In [1]: import numpy as np

In [2]: np.set_printoptions(precision=2, suppress=True, linewidth=120)

In [3]: rnd = lambda a: np.round(a, 2) + 0

In [4]: W2 = np.array([[-3, 3, -1], [-3, -3, -1]])

In [5]: data = np.repeat(W2, 25 // 2, axis=0)

In [6]: rng = np.random.default_rng(565)

In [7]: data = data + 0.02 * rng.normal(size=data.shape)

In [8]: rnd(data)
Out[8]: 
array([[-2.97,  3.02, -0.96],
       [-3.  ,  3.  , -0.99],
       [-2.99,  2.98, -1.02],
       [-3.02,  2.97, -1.  ],
       [-2.99,  2.99, -0.97],
       [-3.01,  3.01, -1.01],
       [-2.99,  2.99, -0.99],
       [-3.02,  2.99, -1.01],
       [-2.97,  3.02, -1.03],
       [-2.98,  3.  , -1.  ],
       [-3.  ,  3.03, -1.01],
       [-3.01,  3.02, -1.02],
       [-3.  , -3.01, -0.99],
       [-3.03, -3.  , -1.  ],
       [-3.  , -3.03, -0.99],
       [-3.01, -3.01, -1.  ],
       [-3.01, -2.97, -1.01],
       [-3.02, -3.03, -1.02],
       [-3.  , -3.01, -1.  ],
       [-3.01, -2.98, -0.98],
       [-2.98, -3.  , -0.97],
       [-3.  , -3.  , -1.01],
       [-3.01, -3.01, -1.  ],
       [-2.99, -2.96, -1.02]])

In [9]: q, R = np.linalg.qr(data)

In [10]: print(np.allclose(R.T @ R, data.T @ data))
True

In [11]: hat = data @ np.linalg.solve(data.T @ data, data.T)

In [12]: print(np.allclose(hat @ hat, hat))
True

In [13]: rnd(np.diag(hat))
Out[13]: 
array([0.26, 0.1 , 0.13, 0.11, 0.2 , 0.08, 0.09, 0.09, 0.32, 0.08, 0.1 , 0.1 , 0.09, 0.1 , 0.09, 0.09, 0.1 , 0.12,
       0.09, 0.12, 0.15, 0.13, 0.09, 0.16])

In [14]: rnd(np.linalg.eigvalsh(hat))
Out[14]: array([0., 0., 0., 0., 0., 0., 0., 0., 0., 0., 0., 0., 0., 0., 0., 0., 0., 0., 0., 0., 0., 1., 1., 1.])

In [15]: J = np.array([[1, 0, 0], [0, 1, 0], [0, 0, 1]])

In [16]: L = np.linalg.cholesky(J)

In [17]: print(L @ L.T)
[[1. 0. 0.]
 [0. 1. 0.]
 [0. 0. 1.]]

In [18]: J / np.sqrt(np.outer(np.diag(J), np.diag(J)))
Out[18]: 
array([[1., 0., 0.],
       [0., 1., 0.],
       [0., 0., 1.]])

In [19]: np.prod(np.diag(L)) ** 2, rnd(np.linalg.det(J))
Out[19]: (np.float64(1.0), np.float64(1.0))

In [20]: w, vecs = np.linalg.eigh(J)

In [21]: rnd(np.linalg.eigvalsh(J @ J))
Out[21]: array([1., 1., 1.])

In [22]: np.unique(w.round(6) + 0, return_counts=True)[1]
Out[22]: array([3])

In [23]: print(rnd(np.linalg.eigvalsh(J + -3 * np.eye(3))))
[-2. -2. -2.]

In [24]: rnd(np.linalg.svd(J, compute_uv=False))
Out[24]: array([1., 1., 1.])

In [25]: print((w > 1e-8).sum(), (w < -1e-8).sum())
3 0

In [26]: vecs @ np.diag(w) @ vecs.T
Out[26]: 
array([[1., 0., 0.],
       [0., 1., 0.],
       [0., 0., 1.]])

In [27]: w, vecs = np.linalg.eigh(J)

In [28]: vec = np.array([2, 0, 2])

In [29]: vecs * np.abs(w) @ vecs.T
Out[29]: 
array([[1., 0., 0.],
       [0., 1., 0.],
       [0., 0., 1.]])

In [30]: vecs * np.maximum(w, 0) @ vecs.T
Out[30]: 
array([[1., 0., 0.],
       [0., 1., 0.],
       [0., 0., 1.]])

In [31]: vec @ J @ vec
Out[31]: np.int64(8)

In [32]: M = np.loadtxt("run17.csv", delimiter=",")

In [33]: print(rnd(M))
[[ 0.4  -0.49 -0.01]
 [-0.49  0.6   0.  ]
 [-0.01  0.    1.  ]]

In [34]: th = np.radians(120)

In [35]: R = np.eye(3)

In [36]: R[2, 2] = R[0, 0] = np.cos(th)

In [37]: R[2, 0], R[0, 2] = -np.sin(th), np.sin(th)

In [38]: print(rnd(R))
[[-0.5   0.    0.87]
 [ 0.    1.    0.  ]
 [-0.87  0.   -0.5 ]]

In [39]: B = M @ R.T

In [40]: print(rnd(np.linalg.svd(M, compute_uv=False)), rnd(np.linalg.svd(B, compute_uv=False)))
[1. 1. 0.] [1. 1. 0.]

In [41]: rnd(B)
Out[41]: 
array([[-0.2 , -0.49, -0.34],
       [ 0.24,  0.6 ,  0.43],
       [ 0.87,  0.  , -0.5 ]])

In [42]: print(np.allclose(np.linalg.norm(M, axis=1), np.linalg.norm(B, axis=1)))
True

In [43]: rk = np.linalg.matrix_rank(B)

In [44]: rk
Out[44]: np.int64(2)

In [45]: null = np.linalg.svd(B)[2][rk:].T

In [46]: rnd(null[:, 0] / null[np.abs(null[:, 0]).round(6).argmax(), 0])
Out[46]: array([ 0.57, -0.93,  1.  ])

In [47]: rnd(B @ null)
Out[47]: 
array([[0.],
       [0.],
       [0.]])

In [48]: [int(np.linalg.matrix_rank(np.delete(B, i, axis=0))) for i in range(3)]
Out[48]: [2, 2, 2]

In [49]: print([int(np.linalg.matrix_rank(B[:i])) for i in range(1, len(B) + 1)])
[1, 2, 2]

In [50]: rnd(null @ null.T)
Out[50]: 
array([[ 0.15, -0.24,  0.26],
       [-0.24,  0.4 , -0.43],
       [ 0.26, -0.43,  0.46]])

In [51]: mat = np.load("case11.npy")

In [52]: mat
Out[52]: 
array([[-0.5 , -0.5 ,  1.37],
       [ 0.7 , -0.1 ,  0.86],
       [-1.1 ,  0.2 , -0.25],
       [-1.3 ,  1.3 , -2.18],
       [ 0.1 , -0.3 ,  0.75],
       [-0.9 ,  1.6 , -3.33],
       [-1.7 , -0.4 ,  0.47],
       [ 0.  ,  0.3 , -0.36],
       [ 0.2 , -1.3 ,  2.6 ],
       [-0.4 , -0.4 ,  0.91],
       [-0.2 ,  0.3 , -0.95],
       [-2.8 , -1.1 ,  1.94],
       [ 0.1 , -0.8 ,  1.37],
       [ 0.  , -1.2 ,  2.31],
       [-0.1 , -0.8 ,  1.35],
       [ 1.5 ,  0.6 , -0.67],
       [ 1.5 , -0.6 ,  1.64],
       [-0.9 ,  0.1 , -0.12],
       [-0.8 , -0.6 ,  1.69],
       [-1.2 , -0.9 ,  1.86],
       [-0.6 ,  0.2 , -0.68],
       [ 0.8 ,  0.9 , -1.37],
       [-0.3 , -0.8 ,  1.85],
       [ 1.1 ,  0.3 , -0.35],
       [ 0.1 ,  0.2 , -1.27],
       [-0.1 ,  0.4 , -0.96]])

In [53]: cen = mat - mat.mean(axis=0)

In [54]: vecs = np.linalg.svd(cen)[2][:2]

In [55]: B = cen - cen @ vecs.T @ vecs

In [56]: rnd(B.std(axis=0))
Out[56]: array([0.01, 0.13, 0.06])

In [57]: rnd(np.diag(vecs.T @ vecs))
Out[57]: array([1.  , 0.2 , 0.81])

In [58]: rnd(np.cov(cen @ vecs.T, rowvar=False))
Out[58]: 
array([[2.77, 0.  ],
       [0.  , 0.93]])

In [59]: rnd((cen @ vecs.T).std(axis=0))
Out[59]: array([1.63, 0.95])
